>>> import numpy as np
>>> np.set_printoptions(precision=3, suppress=True, linewidth=160, legacy="1.25")
>>> def rd(a):
...     return np.round(a, 3) + 0
... 
>>> K = np.array([[10, -4, 6, -5, 7, 5],
...     [6, 1, 2, -1, -9, 3],
...     [2, 9, 4, -2, -9, 1],
...     [2, 7, -9, -7, 9, 1],
...     [-8, -7, -9, -6, -2, -4]])
>>> M2 = K / np.linalg.norm(K, axis=1, keepdims=True)
>>> gram = M2 @ M2.T
>>> rd(np.degrees(np.arccos(np.clip(gram[2, 1], -1, 1))))
42.949
>>> rd(np.linalg.norm(M2, axis=1))
array([1., 1., 1., 1., 1.])
>>> F = np.loadtxt("dump.csv", delimiter=",")
>>> print(F)
[[-1. -2.  0.  0. -2.  0.]
 [-2. -1.  0.  0. -2.  0.]
 [ 0.  0. -1.  0.  0. -2.]
 [ 0.  0.  0. -1.  0.  0.]
 [-2. -2.  0.  0. -1.  0.]
 [ 0.  0. -2.  0.  0. -1.]]
>>> T = np.stack([F, 2 * F, F[::-1]])
>>> np.linalg.matrix_rank(T)
array([6, 6, 6])
>>> rd(np.linalg.det(T))
array([ -15., -960.,   15.])
>>> E = np.loadtxt("run1.csv", delimiter=",")
>>> E
array([[ 1.,  0.,  2.,  0.,  2.,  0.,  1.],
       [ 3.,  1.,  4.,  2.,  3.,  2.,  2.],
       [ 3.,  1.,  6.,  2.,  5.,  4.,  2.],
       [ 3.,  2.,  8.,  4.,  6.,  6.,  4.],
       [ 3.,  2.,  8.,  5.,  6.,  6.,  4.],
       [ 5.,  4.,  9.,  5.,  8.,  6.,  5.],
       [ 5.,  6.,  9.,  6.,  9.,  6.,  7.],
       [ 7.,  7., 10.,  7., 11.,  7.,  7.],
       [ 8.,  9., 12.,  8., 12.,  9.,  8.],
       [10., 10., 13.,  8., 14.,  9.,  9.],
       [11., 12., 14.,  8., 14.,  9., 10.],
       [13., 14., 14.,  8., 14.,  9., 11.],
       [14., 14., 14., 10., 14., 10., 12.],
       [16., 16., 16., 10., 14., 11., 12.],
       [18., 16., 17., 12., 15., 11., 12.],
       [19., 16., 17., 14., 16., 13., 14.],
       [19., 17., 19., 15., 17., 13., 16.],
       [19., 17., 19., 17., 17., 15., 18.],
       [21., 19., 21., 17., 19., 16., 19.],
       [23., 19., 23., 19., 21., 18., 20.],
       [23., 21., 25., 20., 23., 19., 21.],
       [23., 21., 26., 20., 25., 20., 21.],
       [23., 22., 27., 20., 27., 22., 22.],
       [23., 22., 29., 21., 27., 24., 24.],
       [25., 24., 31., 23., 29., 26., 24.],
       [25., 24., 31., 25., 30., 27., 24.],
       [27., 24., 32., 26., 30., 29., 26.],
       [27., 26., 34., 27., 30., 30., 28.],
       [29., 28., 36., 28., 30., 30., 29.],
       [31., 28., 36., 28., 30., 31., 30.],
       [31., 28., 37., 30., 32., 31., 31.],
       [33., 29., 39., 32., 32., 33., 31.],
       [34., 30., 39., 33., 33., 34., 31.]])
>>> ang = np.radians(120)
>>> R = np.eye(7)
>>> R[4, 4] = R[2, 2] = np.cos(ang)
>>> R[4, 2], R[2, 4] = -np.sin(ang), np.sin(ang)
>>> rd(R)
array([[ 1.   ,  0.   ,  0.   ,  0.   ,  0.   ,  0.   ,  0.   ],
       [ 0.   ,  1.   ,  0.   ,  0.   ,  0.   ,  0.   ,  0.   ],
       [ 0.   ,  0.   , -0.5  ,  0.   ,  0.866,  0.   ,  0.   ],
       [ 0.   ,  0.   ,  0.   ,  1.   ,  0.   ,  0.   ,  0.   ],
       [ 0.   ,  0.   , -0.866,  0.   , -0.5  ,  0.   ,  0.   ],
       [ 0.   ,  0.   ,  0.   ,  0.   ,  0.   ,  1.   ,  0.   ],
       [ 0.   ,  0.   ,  0.   ,  0.   ,  0.   ,  0.   ,  1.   ]])
>>> M2 = E @ R.T
>>> rd(np.linalg.svd(E, compute_uv=False)), rd(np.linalg.svd(M2, compute_uv=False))
(array([301.673,  14.9  ,  11.398,   5.102,   4.387,   3.992,   2.741]), array([301.673,  14.9  ,  11.398,   5.102,   4.387,   3.992,   2.741]))
>>> np.allclose(E @ E.T, M2 @ M2.T)
True
>>> np.allclose(np.linalg.norm(E, axis=1), np.linalg.norm(M2, axis=1))
True
>>> rd(np.linalg.det(R)), np.trace(R)
(1.0, 4.0)
